$ python -q
>>> import numpy as np
>>> from numpy import linalg as LA
>>> np.set_printoptions(precision=2, suppress=True, linewidth=100, floatmode="fixed")
>>> tidy = lambda a: np.round(a, 2) + 0
>>> F = np.load("arr.npy")
>>> F
array([[36, 44, 27, 44, 29, 41],
       [ 0,  0,  0,  0, 12,  0],
       [ 0,  0,  0,  0,  0,  0],
       [29,  8, 11,  8, 29, 23],
       [ 0,  0,  0,  0,  0,  0],
       [ 0,  0,  0,  0,  0,  0],
       [ 0,  0,  0,  0,  0,  0],
       [32, 28, 19, 28, 30, 32],
       [12, 12,  3, 12, 28, 10],
       [ 0,  0,  0,  0,  1,  0],
       [ 0,  0,  0,  0,  0,  0],
       [ 1, 22,  5, 22, 15,  7],
       [ 0, 17,  2, 17, 17,  4],
       [ 0,  0,  0,  0,  0,  0],
       [ 0,  0,  0,  0,  0,  0],
       [35, 23, 16, 23, 38, 31],
       [30, 29, 14, 29, 41, 28],
       [ 0,  0,  0,  0,  0,  0],
       [ 6, 16, 15, 16,  0, 15],
       [ 0,  0,  0,  0,  0,  0],
       [ 0,  0,  0,  0, 19,  0],
       [ 4, 19, 16, 19,  0, 15],
       [ 0,  0,  0,  0,  0,  0],
       [ 7, 26,  9, 26, 17, 13],
       [ 5, 25, 14, 25,  0, 15],
       [ 0,  0,  0,  0,  7,  0]])
>>> # columns 1 and 3 are equal
>>> LA.cond(F) > 100
np.True_
>>> rng = np.random.default_rng(7876)
>>> arr = rng.normal(size=(11, 5)) + 20 * np.array([3, -2, 1, 0, -2])
>>> tidy(arr)
array([[ 60.21, -38.73,  17.85,  -0.26, -39.40],
       [ 58.95, -39.02,  21.29,   0.71, -39.61],
       [ 59.07, -40.69,  19.73,  -0.74, -38.99],
       [ 60.32, -39.43,  19.59,  -0.32, -38.41],
       [ 60.06, -41.42,  20.51,   2.65, -39.30],
       [ 59.28, -40.20,  18.59,  -0.12, -38.60],
       [ 60.05, -40.30,  20.14,  -0.87, -40.35],
       [ 61.99, -37.26,  19.88,  -0.63, -40.85],
       [ 57.97, -39.95,  20.58,  -1.02, -39.69],
       [ 57.59, -41.03,  20.00,   0.30, -39.00],
       [ 59.40, -41.39,  18.72,   0.24, -40.65]])
>>> Xc = arr - arr.mean(axis=0)
>>> evecs = LA.svd(Xc)[2][:1]
>>> B = Xc - Xc @ evecs.T @ evecs
>>> tidy(np.cov(Xc @ evecs.T, rowvar=False))
np.float64(2.67)
>>> tidy(LA.norm(B) / LA.norm(Xc))
np.float64(0.73)
>>> LA.norm(B, axis=1).round(6).argmax()
np.int64(4)
>>> tidy(np.diag(evecs.T @ evecs))
array([0.38, 0.49, 0.02, 0.07, 0.04])
>>> tidy((Xc @ evecs.T).std(axis=0))
array([1.56])
>>> X = np.load("test16.npy")
>>> tidy(X)
array([[ 4.07,  0.95, -0.26,  0.17],
       [ 0.95,  3.36, -0.92,  1.03],
       [-0.26, -0.92,  2.79,  2.21],
       [ 0.17,  1.03,  2.21,  2.77]])
>>> # null space of dimension 1
>>> Uu, sig, Vh = LA.svd(X)
>>> evecs = Vh[:(sig > 1e-8).sum()]
>>> vec = X[2] + -1 * X[0] + rng.integers(2) * np.eye(4)[3]
>>> tidy(vec)
array([-4.33, -1.87,  3.05,  3.05])
>>> tidy(evecs.T @ evecs)
array([[ 1.00,  0.01,  0.01, -0.01],
       [ 0.01,  0.85, -0.25,  0.25],
       [ 0.01, -0.25,  0.58,  0.43],
       [-0.01,  0.25,  0.43,  0.57]])
>>> tidy(np.diag(evecs.T @ evecs))
array([1.00, 0.85, 0.58, 0.57])
>>> tidy(LA.norm(vec - evecs.T @ evecs @ vec))
np.float64(0.66)
>>> LA.matrix_rank(np.vstack([X, vec]))
np.int64(4)
>>> ev, evecs = LA.eigh(X)
>>> vec = np.array([-4, 9, -2, 5])
>>> tidy(evecs * np.maximum(ev, 0) @ evecs.T)
array([[ 4.07,  0.95, -0.26,  0.17],
       [ 0.95,  3.36, -0.92,  1.03],
       [-0.26, -0.92,  2.79,  2.21],
       [ 0.17,  1.03,  2.21,  2.77]])
>>> tidy(vec @ X @ vec / (vec @ vec)), tidy(ev[0]), tidy(ev[-1])
(np.float64(3.34), np.float64(0.0), np.float64(5.0))
>>> tidy(evecs * np.abs(ev) @ evecs.T)
array([[ 4.07,  0.95, -0.26,  0.17],
       [ 0.95,  3.36, -0.92,  1.03],
       [-0.26, -0.92,  2.79,  2.21],
       [ 0.17,  1.03,  2.21,  2.77]])
>>> tidy(vec @ X @ vec)
np.float64(420.72)
>>> cent = np.array([[-1, 4, -2], [4, 4, 1], [-5, 3, -5]])
>>> K = (rng.random((16, 3)) < 0.25) @ cent
>>> K
array([[ 0,  0,  0],
       [ 0,  0,  0],
       [-6,  7, -7],
       [ 3,  8, -1],
       [ 0,  0,  0],
       [ 0,  0,  0],
       [-1,  4, -2],
       [-5,  3, -5],
       [ 0,  0,  0],
       [ 3,  8, -1],
       [-1,  4, -2],
       [ 0,  0,  0],
       [ 0,  0,  0],
       [-5,  3, -5],
       [ 4,  4,  1],
       [ 0,  0,  0]])
>>> vec = np.array([2, 1, 2])
>>> target = K @ vec
>>> tidy(LA.lstsq(K, target)[0])
array([2.00, 1.00, 2.00])
>>> tidy(LA.pinv(K) @ K)
array([[1.00, 0.00, 0.00],
       [0.00, 1.00, 0.00],
       [0.00, 0.00, 1.00]])
>>> target = target + 0.05 * rng.normal(size=16)
>>> tidy(target)
array([ -0.08,  -0.10, -19.10,  12.13,  -0.04,   0.03,  -2.00, -16.96,   0.03,  11.91,  -1.94,
         0.07,   0.00, -16.93,  14.02,   0.03])
>>> c, *_ = LA.lstsq(K, target)
>>> tidy(c)
array([2.04, 0.98, 1.94])
>>> c.round()
array([2.00, 1.00, 2.00])
>>> [round(float(LA.norm(LA.solve(K.T @ K + lam * np.eye(3), K.T @ target))), 2) for lam in (0, 1, 10, 100)]
[2.98, 2.89, 2.74, 1.81]
>>> tidy(LA.norm(target - K @ c))
np.float64(0.26)
>>> dist = LA.norm(K[:, None] - K[None], axis=-1)
>>> tidy(dist[5])
array([ 0.00,  0.00, 11.58,  8.60,  0.00,  0.00,  4.58,  7.68,  0.00,  8.60,  4.58,  0.00,  0.00,
        7.68,  5.74,  0.00])
>>> np.flatnonzero(dist[5] < dist.mean() / 2)
array([ 0,  1,  4,  5,  8, 11, 12, 15])
>>> dist.mean(axis=1).argmax()
np.int64(2)
>>> LA.matrix_rank(dist ** 2)
np.int64(5)
>>> cov = np.cov(K, rowvar=False)
>>> np.median(K, axis=0)
array([0.00, 1.50, 0.00])
>>> np.argwhere(np.triu(np.abs(np.corrcoef(K.T)) > 0.8, 1))
array([[0, 2]])
>>> tidy(np.corrcoef(K.T))
array([[ 1.00,  0.04,  0.86],
       [ 0.04,  1.00, -0.48],
       [ 0.86, -0.48,  1.00]])
>>> tidy(np.polyfit(K[:, 1], K[:, 2], 1))
array([-0.37, -0.43])
>>> lab = K[:, 0] > np.median(K[:, 0])
>>> f = K[lab].mean(axis=0) - K[~lab].mean(axis=0)
>>> np.argsort(-np.abs(f).round(6), kind="stable")
array([1, 0, 2])
>>> ((K - K.mean(axis=0)) @ f > 0).astype(int)
array([0, 0, 0, 1, 0, 0, 1, 0, 0, 1, 1, 0, 0, 0, 1, 0])
>>> tidy((((K - K.mean(axis=0)) @ f > 0) == lab).mean())
np.float64(0.88)
>>> data = np.array([[-0.6, -0.2, -0.2, 0.0],
...     [0.0, 0.6, -0.4, -0.9],
...     [-0.1, -0.9, -0.6, -1.1],
...     [-1.5, -1.0, 3.2, -0.9],
...     [0.1, -0.1, -0.7, -1.4],
...     [0.6, -1.3, -1.4, 0.7]])
>>> data[:, 1] *= 20
>>> data
array([[ -0.60,  -4.00,  -0.20,   0.00],
       [  0.00,  12.00,  -0.40,  -0.90],
       [ -0.10, -18.00,  -0.60,  -1.10],
       [ -1.50, -20.00,   3.20,  -0.90],
       [  0.10,  -2.00,  -0.70,  -1.40],
       [  0.60, -26.00,  -1.40,   0.70]])
>>> hat = data @ LA.solve(data.T @ data, data.T)
>>> tidy(np.diag(hat))
array([0.97, 0.31, 0.49, 0.95, 0.51, 0.76])
>>> tidy(hat)
array([[ 0.97,  0.06,  0.10, -0.01, -0.12, -0.02],
       [ 0.06,  0.31,  0.10, -0.14,  0.29, -0.31],
       [ 0.10,  0.10,  0.49,  0.12,  0.38,  0.26],
       [-0.01, -0.14,  0.12,  0.95, -0.03, -0.11],
       [-0.12,  0.29,  0.38, -0.03,  0.51, -0.05],
       [-0.02, -0.31,  0.26, -0.11, -0.05,  0.76]])
>>> np.allclose(hat @ hat, hat)
True
>>> tidy(hat @ data[:, 0])
array([-0.60,  0.00, -0.10, -1.50,  0.10,  0.60])
>>> B = data / LA.norm(data, axis=1, keepdims=True)
>>> cov = B @ B.T
>>> tidy(np.degrees(np.arccos(np.clip(cov[5, 1], -1, 1))))
np.float64(174.16)
>>> vec = np.array([2, 2, 3, 3])
>>> a = np.maximum(data @ vec, 0)
>>> tidy(data.T @ a)
array([  0.00, 241.20,  -8.04, -18.09])
>>> data * (a > 1e-9)[:, None]
array([[-0.00, -0.00, -0.00,  0.00],
       [ 0.00, 12.00, -0.40, -0.90],
       [-0.00, -0.00, -0.00, -0.00],
       [-0.00, -0.00,  0.00, -0.00],
       [ 0.00, -0.00, -0.00, -0.00],
       [ 0.00, -0.00, -0.00,  0.00]])
>>> np.flatnonzero(a > 1e-9)
array([1])
>>> np.maximum(data @ vec, 0) - np.maximum(-data @ vec, 0)
array([ -9.80,  20.10, -41.30, -36.10, -10.10, -52.90])
>>> tidy(np.tanh(data @ vec))
array([-1.00,  1.00, -1.00, -1.00, -1.00, -1.00])
>>> np.maximum(data @ (3 * vec), 0)
array([ 0.00, 60.30,  0.00,  0.00,  0.00,  0.00])
>>> B = np.c_[data[:, :3] @ np.array([[3, 3, 3], [-1, 0, 0], [-3, -3, -2]]), np.array([0, 1, -1, -2, 2, 0])]
>>> tidy(B)
array([[  2.80,  -1.20,  -1.40,   0.00],
       [-10.80,   1.20,   0.80,   1.00],
       [ 19.50,   1.50,   0.90,  -1.00],
       [  5.90, -14.10, -10.90,  -2.00],
       [  4.40,   2.40,   1.70,   2.00],
       [ 32.00,   6.00,   4.60,   0.00]])
>>> LA.matrix_rank(np.c_[data, B])
np.int64(5)
>>> tidy(LA.norm(LA.qr(data)[0].T @ B, axis=0) ** 2 / ((B ** 2).sum(axis=0) + 1e-12))
array([1.00, 1.00, 1.00, 0.73])
>>> LA.matrix_rank(B)
np.int64(4)
>>> tidy(LA.lstsq(data, B[:, 0])[0])
array([ 3.00, -1.00, -3.00,  0.00])
>>> Uu, sig, Vh = LA.svd(B, full_matrices=False)
>>> (sig > 1e-8).sum()
np.int64(4)
>>> np.abs(Uu[:, 0]).round(6).argmax()
np.int64(5)
>>> tidy(Vh @ Vh.T)
array([[1.00, 0.00, 0.00, 0.00],
       [0.00, 1.00, 0.00, 0.00],
       [0.00, 0.00, 1.00, 0.00],
       [0.00, 0.00, 0.00, 1.00]])
>>> tidy(sig)
array([40.07, 19.38,  1.99,  0.41])
>>> tidy(Uu.T @ Uu)
array([[1.00, 0.00, 0.00, 0.00],
       [0.00, 1.00, 0.00, 0.00],
       [0.00, 0.00, 1.00, 0.00],
       [0.00, 0.00, 0.00, 1.00]])
>>> tidy(np.abs(Vh[0]))
array([0.99, 0.11, 0.08, 0.02])
>>> np.allclose(Uu * sig @ Vh, B)
True
>>> tidy(Uu.T @ B @ Vh.T)
array([[40.07,  0.00,  0.00,  0.00],
       [ 0.00, 19.38,  0.00,  0.00],
       [ 0.00,  0.00,  1.99,  0.00],
       [ 0.00,  0.00,  0.00,  0.41]])
>>> J = np.array([[3, 1, 1],
...     [1, 2, 1],
...     [3, 3, 1],
...     [3, 1, 1],
...     [1, 2, 1],
...     [3, 1, 1],
...     [6, 4, 2],
...     [0, 0, 0],
...     [3, 1, 1],
...     [1, 2, 1],
...     [4, 3, 2],
...     [1, 2, 1],
...     [1, 2, 1],
...     [5, 2, 1],
...     [3, 1, 1],
...     [0, 0, 0],
...     [0, 0, 0]])
>>> J
array([[3, 1, 1],
       [1, 2, 1],
       [3, 3, 1],
       [3, 1, 1],
       [1, 2, 1],
       [3, 1, 1],
       [6, 4, 2],
       [0, 0, 0],
       [3, 1, 1],
       [1, 2, 1],
       [4, 3, 2],
       [1, 2, 1],
       [1, 2, 1],
       [5, 2, 1],
       [3, 1, 1],
       [0, 0, 0],
       [0, 0, 0]])
>>> Xc = J - J.mean(axis=0)
>>> Uu, sig, Vh = LA.svd(Xc, full_matrices=False)
>>> tidy(Xc.mean(axis=0))
array([0.00, 0.00, 0.00])
>>> tidy(np.abs(Vh[-1]))
array([0.11, 0.31, 0.95])
>>> LA.matrix_rank(Xc)
np.int64(3)
>>> np.abs(Vh[0]).argmax()
np.int64(0)
>>> tidy(sig)
array([8.02, 3.33, 0.85])
>>> hat = J @ LA.solve(J.T @ J, J.T)
>>> LA.matrix_rank(np.eye(17) - hat)
np.int64(14)
>>> tidy(hat @ J[:, 0])
array([3.00, 1.00, 3.00, 3.00, 1.00, 3.00, 6.00, 0.00, 3.00, 1.00, 4.00, 1.00, 1.00, 5.00, 3.00,
       0.00, 0.00])
>>> tidy(np.diag(hat))
array([0.15, 0.15, 0.42, 0.15, 0.15, 0.15, 0.36, 0.00, 0.15, 0.15, 0.27, 0.15, 0.15, 0.42, 0.15,
       0.00, 0.00])
>>> M = np.load("w.npy")
>>> M
array([[ 1.20,  0.20, -0.20,  0.95,  0.80, -0.20,  0.05],
       [ 0.24,  0.04, -0.04,  0.19,  0.16, -0.04,  0.01],
       [ 0.96,  0.16, -0.16,  0.76,  0.64, -0.16,  0.04]])
>>> [round(float(x), 2) for x in LA.svd(M, compute_uv=False)[:3]]
[2.28, 0.0, 0.0]
>>> LA.cond(M) > 100
np.True_
>>> tidy(LA.norm(M, 2) / LA.norm(M))
np.float64(1.0)
>>> np.argsort(-LA.norm(M, axis=0).round(6), kind="stable")[:3]
array([0, 3, 4])
>>> B = M + rng.integers(-2, 3, (3, 1)) @ rng.integers(-2, 3, (1, 7))
>>> B
array([[ 1.20,  0.20, -0.20,  0.95,  0.80, -0.20,  0.05],
       [ 1.24,  2.04,  0.96, -1.81,  2.16,  1.96, -1.99],
       [ 1.96,  2.16,  0.84, -1.24,  2.64,  1.84, -1.96]])
>>> LA.matrix_rank(B - M, tol=1e-8)
np.int64(1)
>>> tidy(LA.svd(B - M, compute_uv=False))
array([6.63, 0.00, 0.00])
>>> np.abs(B - M).sum(axis=1)
array([ 0.00, 12.00, 12.00])
>>> B - M
array([[ 0.00,  0.00,  0.00,  0.00,  0.00,  0.00,  0.00],
       [ 1.00,  2.00,  1.00, -2.00,  2.00,  2.00, -2.00],
       [ 1.00,  2.00,  1.00, -2.00,  2.00,  2.00, -2.00]])
>>> ang = np.radians(180)
>>> Rm = np.eye(7)
>>> Rm[5, 5] = Rm[2, 2] = np.cos(ang)
>>> Rm[5, 2], Rm[2, 5] = -np.sin(ang), np.sin(ang)
>>> tidy(Rm)
array([[ 1.00,  0.00,  0.00,  0.00,  0.00,  0.00,  0.00],
       [ 0.00,  1.00,  0.00,  0.00,  0.00,  0.00,  0.00],
       [ 0.00,  0.00, -1.00,  0.00,  0.00,  0.00,  0.00],
       [ 0.00,  0.00,  0.00,  1.00,  0.00,  0.00,  0.00],
       [ 0.00,  0.00,  0.00,  0.00,  1.00,  0.00,  0.00],
       [ 0.00,  0.00,  0.00,  0.00,  0.00, -1.00,  0.00],
       [ 0.00,  0.00,  0.00,  0.00,  0.00,  0.00,  1.00]])
>>> B = M @ Rm.T
>>> tidy(LA.det(Rm)), np.trace(Rm)
(np.float64(1.0), np.float64(3.0))
>>> tidy(B)
array([[1.20, 0.20, 0.20, 0.95, 0.80, 0.20, 0.05],
       [0.24, 0.04, 0.04, 0.19, 0.16, 0.04, 0.01],
       [0.96, 0.16, 0.16, 0.76, 0.64, 0.16, 0.04]])
>>> np.allclose(M @ M.T, B @ B.T)
True
